% python3 -q
>>> import numpy as np
>>> np.set_printoptions(suppress=True, linewidth=160)
>>> def rnd(a):
...     return np.round(a, 2) + 0
... 
>>> A = np.loadtxt("w.csv", delimiter=",")
>>> print(A)
[[-1.41  5.64  8.13]
 [-5.19  0.43 -8.54]
 [ 1.85 -5.78 -7.95]
 [-9.13 -3.95  1.03]
 [-9.57  1.91  2.19]
 [ 4.87 -4.86 -7.26]
 [ 1.57  2.02  9.67]
 [-5.34 -6.41 -5.51]
 [-0.31  9.32 -3.62]
 [-9.72 -1.82  1.5 ]
 [ 1.44 -3.43 -9.28]
 [ 8.42  4.3   3.26]
 [ 5.95  3.66  7.15]
 [ 4.52 -7.61 -4.66]
 [-4.61 -8.66  1.93]
 [-6.88 -6.49  3.24]
 [ 3.54 -9.02  2.48]
 [ 6.31 -7.7  -0.95]
 [-3.26 -5.23  7.88]
 [ 9.65 -0.34  2.61]
 [ 0.33 -9.36  3.5 ]
 [-6.58 -6.76 -3.32]
 [-0.81  7.12 -6.97]]
>>> x = np.array([1, -1, 2])
>>> target = A @ x
>>> print(rnd(np.linalg.lstsq(A, target)[0]))
[ 1. -1.  2.]
>>> print(rnd(np.linalg.pinv(A) @ A))
[[1. 0. 0.]
 [0. 1. 0.]
 [0. 0. 1.]]
>>> rng = np.random.default_rng(97993)
>>> target = target + 0.1 * rng.normal(size=23)
>>> print(rnd(target))
[  9.12 -22.69  -8.44  -3.04  -6.96  -4.88  18.76  -9.64 -16.73  -4.93 -13.74  10.79  16.58   2.88   7.75   6.09  17.43  12.17  17.69  15.17  16.73  -6.22
 -21.8 ]
>>> coef, *_ = np.linalg.lstsq(A, target)
>>> print(coef.round())
[ 1. -1.  2.]
>>> print(rnd(np.linalg.norm(A, axis=0)))
[27.46 28.54 27.05]
>>> print(rnd(np.linalg.norm(A, "nuc")))
82.83
>>> print(rnd(np.linalg.norm(A, 1)), rnd(np.linalg.norm(A, np.inf)))
121.82 17.26
>>> print(rnd(np.linalg.norm(A, 2)))
30.44
>>> print(rnd(A[21] @ A[19]))
-69.86
>>> print(np.linalg.norm(A, axis=1).argmax())
18
>>> print(rnd(np.linalg.norm(A) ** 2 / np.linalg.norm(A, 2) ** 2))
2.48
>>> M = np.load("block0.npy")
>>> print(M)
[[ 0.  0. -1.  0.]
 [ 1.  0. -1.  0.]
 [ 1. -1. -2.  0.]
 [ 0.  0.  0. -2.]]
>>> # 2 groups of indices that never mix
>>> hat = np.triu(np.array([[-2, 3, -3, -4], [2, -1, -1, -5], [-4, 5, -4, -4], [0, 0, -2, 3]]), 1) + np.eye(4)
>>> other = hat @ M @ np.linalg.inv(hat)
>>> print(hat @ M - M @ hat)
[[ 0.  3.  3.  4.]
 [-1. -2.  5. 10.]
 [ 0. -3.  2. -1.]
 [ 0.  0.  0.  0.]]
>>> print(np.trace(other), np.trace(M))
-4.0 -4.0
>>> print(rnd(np.linalg.det(other)))
-2.0
>>> print(other)
[[  0.   3.   5.  43.]
 [  0.   1.   2.  23.]
 [  1.  -4.  -3. -20.]
 [  0.   0.   0.  -2.]]
